>>> import numpy as np
>>> np.set_printoptions(precision=3, suppress=True, linewidth=120, sign=" ")
>>> J = np.load("dump.npy")
>>> J
array([[ 3, -2,  0,  0],
       [ 2,  0,  0,  0],
       [ 0,  0,  3, -2],
       [ 0,  0,  2,  0]])
>>> x0 = np.array([1, 1, 1, 1])
>>> rhs = J @ x0
>>> rhs
array([ 1,  2,  1,  2])
>>> np.linalg.solve(J, J[:, 3])
array([ 0.,  0.,  0.,  1.])
>>> np.linalg.solve(J, -2 * rhs)
array([-2., -2., -2., -2.])
>>> np.linalg.solve(J.T, J[1])
array([ 0.,  1.,  0.,  0.])
>>> f = np.array([0, -1, 3, 1])
>>> B = J + np.outer(f, np.eye(4)[1])
>>> np.linalg.matrix_rank(np.linalg.inv(B) - np.linalg.inv(J), tol=1e-8)
np.int64(1)
>>> B
array([[ 3., -2.,  0.,  0.],
       [ 2., -1.,  0.,  0.],
       [ 0.,  3.,  3., -2.],
       [ 0.,  1.,  2.,  0.]])
>>> rng = np.random.default_rng(6009)
>>> z = rng.permutation(4)
>>> z
array([ 1,  2,  0,  3])
>>> B = J[z][:, z]
>>> np.trace(B)
np.int64(6)
>>> B
array([[ 0,  0,  2,  0],
       [ 0,  3,  0, -2],
       [-2,  0,  3,  0],
       [ 0,  2,  0,  0]])
>>> def softmax(z):
...     e = np.exp(z - z.max(axis=-1, keepdims=True))
...     return e / e.sum(axis=-1, keepdims=True)
... 
>>> softmax(B).sum(axis=1)
array([ 1.,  1.,  1.,  1.])
>>> scores = B @ B.T / np.sqrt(4)
>>> softmax(scores)[0] @ B
array([-1.363,  0.17 ,  2.546, -0.068])
>>> softmax(scores)
array([[ 0.251,  0.034,  0.681,  0.034],
       [ 0.001,  0.968,  0.001,  0.029],
       [ 0.029,  0.001,  0.968,  0.001],
       [ 0.034,  0.681,  0.034,  0.251]])
>>> z = rng.integers(0, 2, 12)
>>> W0 = np.array([[3, 2, 2, -3, 0, -3, -1, 3, 1, -3, 3, -3],
...     [-3, -3, -3, -3, -2, 1, 0, -1, 0, -3, -2, -1],
...     [2, -2, 1, -1, 0, -1, 2, 1, 1, 2, 1, 2],
...     [3, 2, -3, -3, 1, 2, -3, 3, 0, -1, 1, 2],
...     [2, -3, -1, 3, 2, 3, -3, 3, 2, 3, -1, 1],
...     [-2, 1, -3, 3, 0, 1, -2, -3, 3, 2, 1, 1],
...     [-2, -3, 2, -3, 0, -3, 0, 2, -1, 0, 1, 1],
...     [1, 1, 0, 0, 3, -2, 1, 1, -1, 0, 0, 1],
...     [1, 2, -2, -1, 0, 0, -1, -3, 3, -2, -3, 0],
...     [0, 1, 3, 3, 3, 2, -2, -3, -2, 0, -3, 0],
...     [-3, -1, 2, -2, 3, -2, 0, 2, 3, -2, -2, -3],
...     [0, 0, -1, -2, 3, 3, 1, 0, 2, -2, -3, 2]]) * (z[:, None] == z)
>>> W0
array([[ 3,  0,  0,  0,  0,  0, -1,  3,  1, -3,  0, -3],
       [ 0, -3, -3, -3,  0,  1,  0,  0,  0,  0, -2,  0],
       [ 0, -2,  1, -1,  0, -1,  0,  0,  0,  0,  1,  0],
       [ 0,  2, -3, -3,  0,  2,  0,  0,  0,  0,  1,  0],
       [ 2,  0,  0,  0,  2,  0, -3,  3,  2,  3,  0,  1],
       [ 0,  1, -3,  3,  0,  1,  0,  0,  0,  0,  1,  0],
       [-2,  0,  0,  0,  0,  0,  0,  2, -1,  0,  0,  1],
       [ 1,  0,  0,  0,  3,  0,  1,  1, -1,  0,  0,  1],
       [ 1,  0,  0,  0,  0,  0, -1, -3,  3, -2,  0,  0],
       [ 0,  0,  0,  0,  3,  0, -2, -3, -2,  0,  0,  0],
       [ 0, -1,  2, -2,  0, -2,  0,  0,  0,  0, -2,  0],
       [ 0,  0,  0,  0,  3,  0,  1,  0,  2, -2,  0,  2]])
>>> t3 = np.stack([W0, -1 * W0, W0[::-1]])
>>> np.linalg.matrix_rank(t3)
array([ 12,  12,  12])
>>> t3.sum(axis=0)
array([[ 0,  0,  0,  0,  3,  0,  1,  0,  2, -2,  0,  2],
       [ 0, -1,  2, -2,  0, -2,  0,  0,  0,  0, -2,  0],
       [ 0,  0,  0,  0,  3,  0, -2, -3, -2,  0,  0,  0],
       [ 1,  0,  0,  0,  0,  0, -1, -3,  3, -2,  0,  0],
       [ 1,  0,  0,  0,  3,  0,  1,  1, -1,  0,  0,  1],
       [-2,  0,  0,  0,  0,  0,  0,  2, -1,  0,  0,  1],
       [ 0,  1, -3,  3,  0,  1,  0,  0,  0,  0,  1,  0],
       [ 2,  0,  0,  0,  2,  0, -3,  3,  2,  3,  0,  1],
       [ 0,  2, -3, -3,  0,  2,  0,  0,  0,  0,  1,  0],
       [ 0, -2,  1, -1,  0, -1,  0,  0,  0,  0,  1,  0],
       [ 0, -3, -3, -3,  0,  1,  0,  0,  0,  0, -2,  0],
       [ 3,  0,  0,  0,  0,  0, -1,  3,  1, -3,  0, -3]])
